$ python3 -q
>>> import numpy as np
>>> from numpy import linalg as LA
>>> np.set_printoptions(precision=2, suppress=True, linewidth=140)
>>> F = np.load("a.npy")
>>> print(F)
[[ 4  0  0  0]
 [ 0  3  0  0]
 [ 0  0 -1 -4]
 [ 0  0 -5  1]]
>>> ev, evecs = LA.eig(F)
>>> np.sort(LA.eigvals(F.T))
array([-4.58,  3.  ,  4.  ,  4.58])
>>> np.sort(LA.eigvals(F @ F))
array([ 9., 16., 21., 21.])
>>> np.prod(ev)
np.float64(-252.0)
>>> Q = F.astype(float).copy()
>>> for j in range(4):
...     Q[:, j] -= Q[:, :j] @ (Q[:, :j].T @ Q[:, j])
...     Q[:, j] /= LA.norm(Q[:, j])
... 
>>> Q
array([[ 1.  ,  0.  ,  0.  ,  0.  ],
       [ 0.  ,  1.  ,  0.  ,  0.  ],
       [ 0.  ,  0.  , -0.2 , -0.98],
       [ 0.  ,  0.  , -0.98,  0.2 ]])
>>> np.round(Q.T @ Q, 2) + 0
array([[1., 0., 0., 0.],
       [0., 1., 0., 0.],
       [0., 0., 1., 0.],
       [0., 0., 0., 1.]])
>>> J = np.load("out8.npy")
>>> print(J)
[[5. 0. 4. 4. 0.]
 [0. 5. 0. 0. 4.]
 [4. 0. 5. 4. 0.]
 [4. 0. 4. 5. 0.]
 [0. 4. 0. 0. 5.]]
>>> x = np.ones(5)
>>> for _ in range(5):
...     x = J @ x
...     x /= LA.norm(x)
...     print(round(x @ J @ x, 2))
... 
12.03
12.47
12.73
12.86
12.93
>>> print(x)
[0.57 0.09 0.57 0.57 0.09]
>>> print(round(LA.eigvalsh(J)[-1], 2))
13.0
>>> ev, evecs = LA.eig(J)
>>> ev
array([ 1., 13.,  1.,  9.,  1.])
>>> print(np.sort(LA.eigvals(J @ J)))
[  1.   1.   1.  81. 169.]
>>> np.sort(LA.eigvals(J.T))
array([ 1.,  1.,  1.,  9., 13.])
>>> Q, evecs = LA.qr(J[:, :4])[0], LA.qr(J[:, 4:])[0]
>>> sigma = LA.svd(Q.T @ evecs, compute_uv=False)
>>> np.degrees(np.arccos(sigma.clip(0, 1)))
array([12.68])
>>> sigma
array([0.98])
>>> A = np.array([[29, -7, 4], [-7, 15, 2], [4, 2, 16]])
>>> ev, evecs = LA.eig(A)
>>> np.round(A @ evecs[:, 0] - ev[0] * evecs[:, 0], 2) + 0
array([0., 0., 0.])
>>> arr = np.array([[0.74, 1.91, 1.76, 1.18, 1.08, -0.51],
...     [-0.72, 0.1, -0.4, 0.16, -0.24, 0.46],
...     [-1.86, -0.17, -0.87, 0.53, -0.62, 1.11],
...     [0.69, 1.61, -1.41, -1.64, -0.22, 0.09],
...     [1.72, -1.37, 3.08, 1.44, 1.24, -1.63],
...     [-3.21, -2.55, -0.26, 1.87, -0.92, 1.43]])
>>> # null space of dimension 3
>>> rng = np.random.default_rng(98)
>>> z = rng.permutation(6)
>>> z
array([1, 2, 4, 5, 0, 3])
>>> B = arr[z][:, z]
>>> np.diag(B)
array([ 0.1 , -0.87,  1.24,  1.43,  0.74, -1.64])
>>> f = np.array([1, 1])
>>> np.polyval(f, arr[1])
array([0.28, 1.1 , 0.6 , 1.16, 0.76, 1.46])
>>> np.cross(arr[1, :3], arr[0, :3])
array([ 0.94,  0.97, -1.45])
>>> np.correlate(arr[1], arr[0], "full")
array([ 0.37, -0.83, -0.54, -1.66, -1.38, -1.35, -0.19,  0.13,  0.47,  0.7 ,  0.34])
